$ ipython --no-banner

In [1]: import numpy as np

In [2]: np.set_printoptions(precision=1, suppress=True, linewidth=140, legacy="1.25")

In [3]: rnd = lambda a: np.round(a, 1) + 0

In [4]: X = np.load("layer1.npy")

In [5]: rnd(X)
Out[5]: 
array([[1. , 0. , 0. , 0. ],
       [0.3, 0.3, 0.3, 0. ],
       [0.3, 0.3, 0.3, 0. ],
       [0.5, 0. , 0. , 0.5]])

In [6]: # rows 1 and 2 are equal

In [7]: rnd(np.linalg.det(X[::-1]))
Out[7]: 0.0

In [8]: rnd(np.linalg.det(X.T))
Out[8]: 0.0

In [9]: rnd(np.linalg.det(2 * X)), rnd(np.linalg.det(X))
Out[9]: (0.0, 0.0)

In [10]: rnd(np.linalg.eigvals(X))
Out[10]: array([0.7, 0. , 0.5, 1. ])

In [11]: rnd(np.kron(np.eye(2, dtype=int), X))
Out[11]: 
array([[1. , 0. , 0. , 0. , 0. , 0. , 0. , 0. ],
       [0.3, 0.3, 0.3, 0. , 0. , 0. , 0. , 0. ],
       [0.3, 0.3, 0.3, 0. , 0. , 0. , 0. , 0. ],
       [0.5, 0. , 0. , 0.5, 0. , 0. , 0. , 0. ],
       [0. , 0. , 0. , 0. , 1. , 0. , 0. , 0. ],
       [0. , 0. , 0. , 0. , 0.3, 0.3, 0.3, 0. ],
       [0. , 0. , 0. , 0. , 0.3, 0.3, 0.3, 0. ],
       [0. , 0. , 0. , 0. , 0.5, 0. , 0. , 0.5]])

In [12]: W0 = np.load("data.npy")

In [13]: W0
Out[13]: 
array([[0., 0., 2.],
       [0., 0., 0.],
       [2., 0., 0.]])

In [14]: # symmetric

In [15]: rnd(W0 @ np.linalg.pinv(W0) @ W0)
Out[15]: 
array([[0., 0., 2.],
       [0., 0., 0.],
       [2., 0., 0.]])

In [16]: rnd(np.trace(np.linalg.pinv(W0) @ W0))
Out[16]: 2.0

In [17]: W0.T @ W0
Out[17]: 
array([[4., 0., 0.],
       [0., 0., 0.],
       [0., 0., 4.]])

In [18]: rnd(np.linalg.matrix_power(X, 2))
Out[18]: 
array([[1. , 0. , 0. , 0. ],
       [0.6, 0.2, 0.2, 0. ],
       [0.6, 0.2, 0.2, 0. ],
       [0.8, 0. , 0. , 0.2]])

In [19]: pr = np.eye(4)[3]

In [20]: for _ in range(4):
    ...:     pr = pr @ X
    ...:     print(pr.round(1))
    ...: 
[0.5 0.  0.  0.5]
[0.8 0.  0.  0.2]
[0.9 0.  0.  0.1]
[0.9 0.  0.  0.1]

In [21]: assert W0 == W0.T
Traceback (most recent call last):
  Cell In[21], line 1
    assert W0 == W0.T
ValueError: The truth value of an array with more than one element is ambiguous. Use a.any() or a.all()


In [22]: np.trace(W0)
Out[22]: 0.0

In [23]: rnd(np.sort(np.abs(np.linalg.eigvals(W0))))
Out[23]: array([0., 2., 2.])

In [24]: np.allclose(W0 @ W0.T, W0.T @ W0)
Out[24]: True

In [25]: np.allclose(W0, W0.T)
Out[25]: True

In [26]: rnd(np.linalg.det(W0[::-1]))
Out[26]: 0.0

In [27]: rnd(np.poly(W0))
Out[27]: array([ 1.,  0., -4.,  0.])

In [28]: rnd(np.linalg.eigvals(W0))
Out[28]: array([ 2., -2.,  0.])

In [29]: np.einsum("ij,ji->", W0, W0)
Out[29]: 8.0

In [30]: E = np.loadtxt("a.csv", delimiter=",")

In [31]: E
Out[31]: 
array([[-3.3,  0.2, -2.3, -0.7, -0.3, -3.1, -1. ],
       [ 5.4, -0.3,  1.5,  1.7,  0.9,  6.9, -1.6],
       [-0.6,  1.9,  0.1, -0.7,  1.7, -0.2,  0.3],
       [-0.5, -1.2, -0.4, -0.6, -0.8, -0.5, -0.8],
       [ 0.4,  0.5, -0.3,  0.9, -1.9, -0.4,  0. ],
       [ 0.6,  2.6, -0.9,  0.2, -0.4,  1.3, -0.6],
       [-1.8,  1.5, -0.5,  0. , -1.2, -1.7,  0.3],
       [ 2.9,  1.5,  0.9,  1.3,  2. ,  5.1, -1. ],
       [-1.5, -2.8,  2.6, -2.6,  1.1, -4.3,  2.3],
       [-0.1,  2.6,  0.8, -0.2, -0.5, -1. ,  0.3],
       [ 3.3,  2.3,  0.1,  1.7, -1.1,  0.5, -0.1],
       [-1.1, -2.9, -0.1, -0.4, -1.8, -2.7, -0.2],
       [-1.3,  0.6, -0.6,  0.5, -1. , -0.9, -0.3],
       [-0.4,  1. , -1.4,  1.1, -0.8,  0.2, -1. ],
       [ 1.9, -0.1, -0.3,  3.3, -0.9,  4.2,  0.3],
       [ 0.8, -2.1,  0.7,  0.5, -0.8,  0.3,  0.3],
       [ 2.7, -1.2,  0.7,  0.3, -0.2,  1.7,  0.2],
       [-1.9, -0.6, -1.1,  0.1,  0.6, -1.2, -0.5],
       [ 2.8,  2.1,  0.9,  1.6,  2.1,  5.1,  0.4],
       [-3.1, -2.2,  0. , -0.9, -0.8, -3.2,  0.4],
       [ 0.1, -2.6,  0.6, -0.9, -1.7, -3.3,  0.2],
       [ 1.2, -0.8,  1.4, -0.2,  0.4,  1.7,  0.1],
       [-2.6,  1.4, -1.4, -0.5, -1. , -3. ,  0.6],
       [-1.9, -0.4, -0.9, -0.1, -0.3, -0.8, -0.7],
       [-1.5, -1.3, -0.8,  0.4,  0.3,  1.8, -1. ],
       [ 0.9,  1.5,  0.1, -0.3,  1. ,  0.7,  0.7],
       [-1.8,  0.4,  0.4, -2.2,  0.9, -4.8,  0.8]])

In [32]: D = np.linalg.norm(E[:, None] - E[None], axis=-1)

In [33]: rnd(np.linalg.norm(E - E.mean(axis=0), axis=1))
Out[33]: 
array([5.2, 9.3, 2.8, 1.9, 2. , 3.1, 3.1, 6.7, 7.1, 2.9, 4.4, 4.5, 2. , 2.3, 5.7, 2.6, 3.6, 2.7, 6.9, 5.1, 4.6, 2.8, 4.5, 2.4, 3.1, 2.4,
       5.8])

In [34]: (D + 1e9 * np.eye(27)).round(6).argmin(axis=1)
Out[34]: array([22,  7, 25, 23, 12, 13, 12, 18, 26,  6,  5, 20,  6, 12, 16, 21, 21, 23,  7, 11, 11, 16,  6, 17, 23,  2, 22])

In [35]: np.linalg.matrix_rank(D ** 2)
Out[35]: 9

In [36]: D.shape
Out[36]: (27, 27)

In [37]: basis = E[[22, 25]].astype(float)

In [38]: for _ in range(7):
    ...:     z = np.linalg.norm(E[:, None] - basis, axis=-1).argmin(axis=1)
    ...:     basis = np.array([E[z == j].mean(axis=0) for j in range(2)])
    ...: 

In [39]: z
Out[39]: array([0, 1, 1, 0, 1, 1, 0, 1, 0, 1, 1, 0, 0, 1, 1, 1, 1, 0, 1, 0, 0, 1, 0, 0, 1, 1, 0])

In [40]: np.bincount(z)
Out[40]: array([12, 15])

In [41]: vec = np.array([5, 1, 0, 3, 2, 3, 6])

In [42]: y = E @ vec

In [43]: rnd(np.linalg.lstsq(E, y)[0])
Out[43]: array([5., 1., 0., 3., 2., 3., 6.])

In [44]: try:
    ...:     np.linalg.solve(E, y)
    ...: except np.linalg.LinAlgError as e:
    ...:     print(e)
    ...: 
Last 2 dimensions of the array must be square

In [45]: rng = np.random.default_rng(21821)

In [46]: y = y + 0.3 * rng.normal(size=27)

In [47]: rnd(y)
Out[47]: 
array([-34.2,  44.5,   1.1, -14.1,   0.1,   6.1, -13.1,  33.3, -15.4,  -0.3,  22.4, -22.7, -10.8,  -4.4,  32.2,   4.6,  19.2, -14.7,  42.7,
       -29. , -16.9,  11. , -20.4, -17.5,  -7.5,  13.2, -23.1])

In [48]: beta, *_ = np.linalg.lstsq(E, y)

In [49]: rnd(beta)
Out[49]: array([4.9, 1. , 0.1, 3.2, 2. , 3. , 5.9])

In [50]: [round(float(np.linalg.norm(np.linalg.solve(E.T @ E + lam * np.eye(7), E.T @ y))), 2) for lam in (0, 1, 10, 100)]
Out[50]: [9.15, 8.45, 6.67, 4.57]

In [51]: rnd(np.linalg.norm(y - E @ beta))
Out[51]: 1.1

In [52]: cov = np.cov(E, rowvar=False)

In [53]: np.median(E, axis=0)
Out[53]: array([-0.4,  0.2,  0. ,  0. , -0.4, -0.4,  0.1])

In [54]: rnd(np.linalg.eigvalsh(cov)[::-1])
Out[54]: array([13.8,  3. ,  1.9,  1.3,  0.4,  0.2,  0.1])

In [55]: rnd(np.corrcoef(E[:, 5], E[:, 4])[0, 1])
Out[55]: 0.4

In [56]: rnd(E.std(axis=0))
Out[56]: array([2.1, 1.7, 1. , 1.2, 1.1, 2.9, 0.8])

In [57]: rnd(np.corrcoef(E.T))
Out[57]: 
array([[ 1. ,  0.2,  0.5,  0.7,  0.3,  0.8, -0.2],
       [ 0.2,  1. , -0.2,  0.3,  0.2,  0.3, -0.1],
       [ 0.5, -0.2,  1. , -0.1,  0.4,  0.2,  0.5],
       [ 0.7,  0.3, -0.1,  1. , -0.1,  0.8, -0.5],
       [ 0.3,  0.2,  0.4, -0.1,  1. ,  0.4,  0.1],
       [ 0.8,  0.3,  0.2,  0.8,  0.4,  1. , -0.5],
       [-0.2, -0.1,  0.5, -0.5,  0.1, -0.5,  1. ]])

In [58]: np.argsort(-E.std(axis=0).round(6), kind="stable")
Out[58]: array([5, 0, 1, 3, 4, 2, 6])

In [59]: cov.shape
Out[59]: (7, 7)

In [60]: A2 = np.c_[E[:, :5] @ np.array([[5, -2, -4, 3, -3],
    ...:     [-5, -1, 0, 3, 1],
    ...:     [4, -4, -1, -5, 2],
    ...:     [-1, -5, -4, -5, -4],
    ...:     [-1, -2, 4, 3, 0]]), np.array([2, 2, 0, -3, 0, 1, -3, -3, 0, 1, 2, 0, -1, -2, 2, 3, -2, 1, 0, -2, 3, -3, 3, 1, 3, 3, 0])]

In [61]: rnd(A2)
Out[61]: 
array([[-25.7,  19.7,  17.1,   4.8,   8.3,   2. ],
       [ 31.9, -26.8, -26.3,   2. , -20.3,   2. ],
       [-13.1,  -1. ,  11.9,  12. ,   6.7,   0. ],
       [  3.3,   8.4,   1.6,  -2.5,   1.9,  -3. ],
       [ -0.7,  -0.8, -12.5,  -6. ,  -4.9,   0. ],
       [-13.4,  -0.4,  -3.9,  11.9,  -1.8,   1. ],
       [-17.3,   6.5,   2.9,  -2. ,   5.9,  -3. ],
       [  7.3, -21.4,  -9.7,   8.2, -10.6,  -3. ],
       [ 18.4,   6.2,  18.2,  -9.6,  17.3,   0. ],
       [ -9.6,  -3.6,  -1.6,   3. ,   5.3,   1. ],
       [  4.8, -15.6, -24.5,   4.5, -14.2,   2. ],
       [ 10.8,  11.1,  -1.1, -14.9,   1.8,   0. ],
       [-11.4,   3.9,  -0.2,  -4.6,   1.3,  -1. ],
       [-12.9,   1.5,  -4.6,   0.9,  -5. ,  -2. ],
       [  6.4, -17.2, -24.1, -12.3, -19.6,   2. ],
       [ 17.6,  -3.2,  -9.1, -12.3,  -5.1,   3. ],
       [ 22.2,  -8.1, -13.5,  -1.1,  -9.1,  -2. ],
       [-11.6,   7.1,  10.7,  -0.7,   2.5,   1. ],
       [  3.4, -23.5, -10.1,   8.5, -10.9,   0. ],
       [ -2.8,  14.5,  12.8, -13.8,  10.7,  -2. ],
       [ 18.5,   7.9,  -4.2, -11.1,   1.9,   3. ],
       [ 15.4,  -7. ,  -3.8,  -3.6,  -0.8,  -3. ],
       [-24.1,  13.9,   9.8,   2.9,   8.4,   3. ],
       [-10.7,   8.9,   7.7,  -2.8,   3.9,   1. ],
       [ -4.9,   4.9,   6.4,  -5.5,   0. ,   3. ],
       [ -3.3,  -4.2,   1.5,  11.2,   0.2,   3. ],
       [ -8.1,  10.8,  19.2,   7.5,  15.4,   0. ]])

In [62]: np.linalg.matrix_rank(A2)
Out[62]: 6

In [63]: rnd(np.linalg.norm(A2 - E @ np.linalg.lstsq(E, A2)[0], axis=0))
Out[63]: array([0. , 0. , 0. , 0. , 0. , 9.9])

In [64]: rnd(np.linalg.norm(np.linalg.qr(E)[0].T @ A2, axis=0) ** 2 / ((A2 ** 2).sum(axis=0) + 1e-12))
Out[64]: array([1. , 1. , 1. , 1. , 1. , 0.1])

In [65]: np.linalg.matrix_rank(np.c_[E, A2])
Out[65]: 8

In [66]: rnd(np.linalg.lstsq(E, A2[:, 0])[0])
Out[66]: array([ 5., -5.,  4., -1., -1.,  0.,  0.])

In [67]: K = np.load("test7.npy")

In [68]: K
Out[68]: 
array([[-0.8,  0.3,  2.1, -1.1],
       [-0.3,  0.6,  0.9, -0.6],
       [-1.9, -1.2,  0.7,  0.2],
       [ 1.2,  0.9, -1.2,  0.3],
       [-0.4, -0.7,  0.1,  2.2],
       [ 0.9,  0.3, -1.4, -0.5],
       [-0.9,  2. ,  0.4, -0.2],
       [ 0.6,  1.2, -0.5,  1.5],
       [ 1. ,  0.8, -1.1,  0.4]])

In [69]: cov = K.T @ K

In [70]: rnd(np.diag(cov))
Out[70]: array([ 8.9,  9.4, 10.7,  9.2])

In [71]: rnd(np.linalg.svd(K, compute_uv=False) ** 2)
Out[71]: array([19.8, 10.3,  6.5,  1.6])

In [72]: rnd(cov)
Out[72]: 
array([[ 8.9,  3.2, -7.8,  1.2],
       [ 3.2,  9.4, -1.9, -0.6],
       [-7.8, -1.9, 10.7, -3.4],
       [ 1.2, -0.6, -3.4,  9.2]])

In [73]: (K @ K.T).shape
Out[73]: (9, 9)

In [74]: J = np.load("dump.npy")

In [75]: J
Out[75]: 
array([[-1,  2, -2, -1, -2, -1],
       [-5,  6, -3, -1,  1, -3],
       [-1,  2, -2, -1, -2, -1],
       [-6,  0, -1,  6,  3, -2],
       [ 0,  0,  0,  0,  0,  0],
       [ 0,  0,  0,  0,  0,  0],
       [-3,  0, -1,  1,  1, -4],
       [-2, -2,  0,  2,  2, -2],
       [-4,  1, -2,  0,  2, -5],
       [-1,  1,  0, -1,  2, -2],
       [-3,  2, -1,  1,  1, -4],
       [-3,  3, -2,  1, -2, -4],
       [-1,  2, -1, -1, -1, -2],
       [-2,  1,  0,  2,  2,  2],
       [-5,  1, -2,  3,  2, -1],
       [-2,  3, -2, -2,  0, -3],
       [-1,  2, -1, -1, -1, -2],
       [-1,  1,  0, -1,  2, -2]])

In [76]: # row 2 repeats row 0

In [77]: vec = np.array([1, 0, 2, 2, 0, 2])

In [78]: y = J @ vec

In [79]: y
Out[79]: array([ -9, -19,  -9,   0,   0,   0, -11,  -2, -18,  -7, -11, -13,  -9,   6,  -5, -16,  -9,  -7])

In [80]: rnd(np.linalg.pinv(J) @ J)
Out[80]: 
array([[1., 0., 0., 0., 0., 0.],
       [0., 1., 0., 0., 0., 0.],
       [0., 0., 1., 0., 0., 0.],
       [0., 0., 0., 1., 0., 0.],
       [0., 0., 0., 0., 1., 0.],
       [0., 0., 0., 0., 0., 1.]])

In [81]: rnd(np.linalg.solve(J.T @ J, J.T @ y))
Out[81]: array([1., 0., 2., 2., 0., 2.])

In [82]: try:
    ...:     np.linalg.solve(J, y)
    ...: except np.linalg.LinAlgError as e:
    ...:     print("failed:", e)
    ...: 
failed: Last 2 dimensions of the array must be square

In [83]: y = y + 0.3 * rng.normal(size=18)

In [84]: rnd(y)
Out[84]: array([ -9.1, -18.6,  -8.7,   0.2,   0.4,   0. , -10.7,  -1.6, -17.8,  -7.1, -10.8, -12.6,  -9.1,   5.7,  -4.9, -15.8,  -9.1,  -6.5])

In [85]: beta, *_ = np.linalg.lstsq(J, y)

In [86]: rnd(J.T @ (y - J @ beta))
Out[86]: array([0., 0., 0., 0., 0., 0.])

In [87]: [round(float(np.linalg.norm(np.linalg.solve(J.T @ J + lam * np.eye(6), J.T @ y))), 2) for lam in (0, 1, 10, 100)]
Out[87]: [3.56, 3.36, 2.83, 1.86]

In [88]: rk = np.linalg.matrix_rank(X)

In [89]: rk
Out[89]: 3

In [90]: ns = np.linalg.svd(X)[2][rk:].T

In [91]: np.linalg.matrix_rank(X.T @ X), np.linalg.matrix_rank(X @ X.T)
Out[91]: (3, 3)

In [92]: np.allclose(X @ ns, 0)
Out[92]: True

In [93]: [int(np.linalg.matrix_rank(X[:i])) for i in range(1, len(X) + 1)]
Out[93]: [1, 2, 2, 3]

In [94]: vec = np.array([2, 3, 2, 0, 0, 0])

In [95]: h1 = np.maximum(J @ vec, 0)

In [96]: np.maximum(J @ (3 * vec), 0)
Out[96]: array([0, 6, 0, 0, 0, 0, 0, 0, 0, 3, 0, 0, 6, 0, 0, 3, 6, 3])

In [97]: J.T @ h1
Out[97]: array([-18,  25, -12, -10,   2, -21])

In [98]: J * (h1 > 1e-9)[:, None]
Out[98]: 
array([[ 0,  0,  0,  0,  0,  0],
       [-5,  6, -3, -1,  1, -3],
       [ 0,  0,  0,  0,  0,  0],
       [ 0,  0,  0,  0,  0,  0],
       [ 0,  0,  0,  0,  0,  0],
       [ 0,  0,  0,  0,  0,  0],
       [ 0,  0,  0,  0,  0,  0],
       [ 0,  0,  0,  0,  0,  0],
       [ 0,  0,  0,  0,  0,  0],
       [-1,  1,  0, -1,  2, -2],
       [ 0,  0,  0,  0,  0,  0],
       [ 0,  0,  0,  0,  0,  0],
       [-1,  2, -1, -1, -1, -2],
       [ 0,  0,  0,  0,  0,  0],
       [ 0,  0,  0,  0,  0,  0],
       [-2,  3, -2, -2,  0, -3],
       [-1,  2, -1, -1, -1, -2],
       [-1,  1,  0, -1,  2, -2]])

In [99]: np.flatnonzero(h1 > 1e-9)
Out[99]: array([ 1,  9, 12, 15, 16, 17])
